% python3 -q
>>> import numpy as np
>>> import numpy.linalg as la
>>> np.set_printoptions(precision=1, suppress=True, linewidth=160, floatmode="fixed")
>>> W0 = np.loadtxt("run19.csv", delimiter=",")
>>> W0
array([[ 0.0,  0.0,  0.0,  0.0, -2.0,  0.0,  0.0,  0.0,  4.0,  5.0,  1.0,  0.0,  0.0,  0.0,  0.0],
       [ 0.0,  5.0,  3.0,  0.0,  1.0,  0.0,  0.0,  0.0,  0.0,  4.0,  2.0,  0.0,  2.0,  0.0,  0.0],
       [ 0.0,  0.0, -1.0,  0.0,  0.0, -2.0,  4.0,  0.0,  0.0,  0.0,  0.0,  0.0,  0.0,  0.0,  0.0],
       [-5.0,  0.0,  0.0,  0.0,  0.0,  0.0,  0.0,  2.0, -1.0, -4.0,  0.0,  0.0,  0.0,  0.0,  0.0],
       [ 0.0,  0.0, -4.0, -3.0,  0.0, -4.0,  0.0,  0.0, -1.0,  0.0,  0.0, -5.0,  0.0,  0.0,  0.0],
       [ 0.0,  0.0,  0.0,  0.0,  0.0,  0.0,  0.0,  0.0,  3.0,  0.0,  5.0,  4.0, -1.0,  0.0, -5.0],
       [ 0.0,  0.0,  0.0,  0.0,  0.0,  0.0,  0.0, -3.0,  0.0,  0.0,  0.0,  0.0, -3.0, -1.0,  0.0],
       [ 0.0,  3.0,  0.0,  0.0,  0.0,  3.0,  0.0,  0.0,  0.0,  0.0,  3.0,  0.0,  0.0,  0.0,  1.0],
       [ 0.0,  0.0,  3.0,  3.0, -1.0,  4.0,  5.0,  0.0, -1.0,  0.0,  0.0,  0.0,  0.0,  0.0,  0.0],
       [ 0.0,  0.0,  0.0,  0.0,  0.0,  0.0,  0.0,  0.0,  0.0,  1.0,  0.0,  0.0,  0.0,  0.0, -4.0],
       [ 1.0,  0.0,  0.0,  0.0,  0.0,  0.0,  0.0,  0.0,  0.0,  0.0,  5.0, -5.0,  0.0, -4.0,  0.0],
       [ 0.0,  0.0,  0.0,  0.0, -1.0,  0.0,  0.0,  0.0,  0.0,  0.0,  0.0,  0.0, -5.0,  0.0,  0.0]])
>>> def softmax(z):
...     e = np.exp(z - z.max(axis=-1, keepdims=True))
...     return e / e.sum(axis=-1, keepdims=True)
... 
>>> np.round(softmax(10 * W0[4]), 1) + 0
array([0.1, 0.1, 0.0, 0.0, 0.1, 0.0, 0.1, 0.1, 0.0, 0.1, 0.1, 0.0, 0.1, 0.1, 0.1])
>>> S = W0 @ W0.T / np.sqrt(15)
>>> np.round(softmax(S + np.triu(np.full(S.shape, -np.inf), 1)), 1) + 0
array([[1.0, 0.0, 0.0, 0.0, 0.0, 0.0, 0.0, 0.0, 0.0, 0.0, 0.0, 0.0],
       [0.0, 1.0, 0.0, 0.0, 0.0, 0.0, 0.0, 0.0, 0.0, 0.0, 0.0, 0.0],
       [0.0, 0.0, 1.0, 0.0, 0.0, 0.0, 0.0, 0.0, 0.0, 0.0, 0.0, 0.0],
       [0.0, 0.0, 0.0, 1.0, 0.0, 0.0, 0.0, 0.0, 0.0, 0.0, 0.0, 0.0],
       [0.0, 0.0, 0.0, 0.0, 1.0, 0.0, 0.0, 0.0, 0.0, 0.0, 0.0, 0.0],
       [0.0, 0.0, 0.0, 0.0, 0.0, 1.0, 0.0, 0.0, 0.0, 0.0, 0.0, 0.0],
       [0.0, 0.0, 0.0, 0.0, 0.0, 0.0, 1.0, 0.0, 0.0, 0.0, 0.0, 0.0],
       [0.0, 0.1, 0.0, 0.0, 0.0, 0.0, 0.0, 0.8, 0.0, 0.0, 0.0, 0.0],
       [0.0, 0.0, 0.0, 0.0, 0.0, 0.0, 0.0, 0.0, 1.0, 0.0, 0.0, 0.0],
       [0.0, 0.0, 0.0, 0.0, 0.0, 0.7, 0.0, 0.0, 0.0, 0.3, 0.0, 0.0],
       [0.0, 0.0, 0.0, 0.0, 0.0, 0.0, 0.0, 0.0, 0.0, 0.0, 1.0, 0.0],
       [0.0, 0.0, 0.0, 0.0, 0.0, 0.0, 0.1, 0.0, 0.0, 0.0, 0.0, 0.9]])
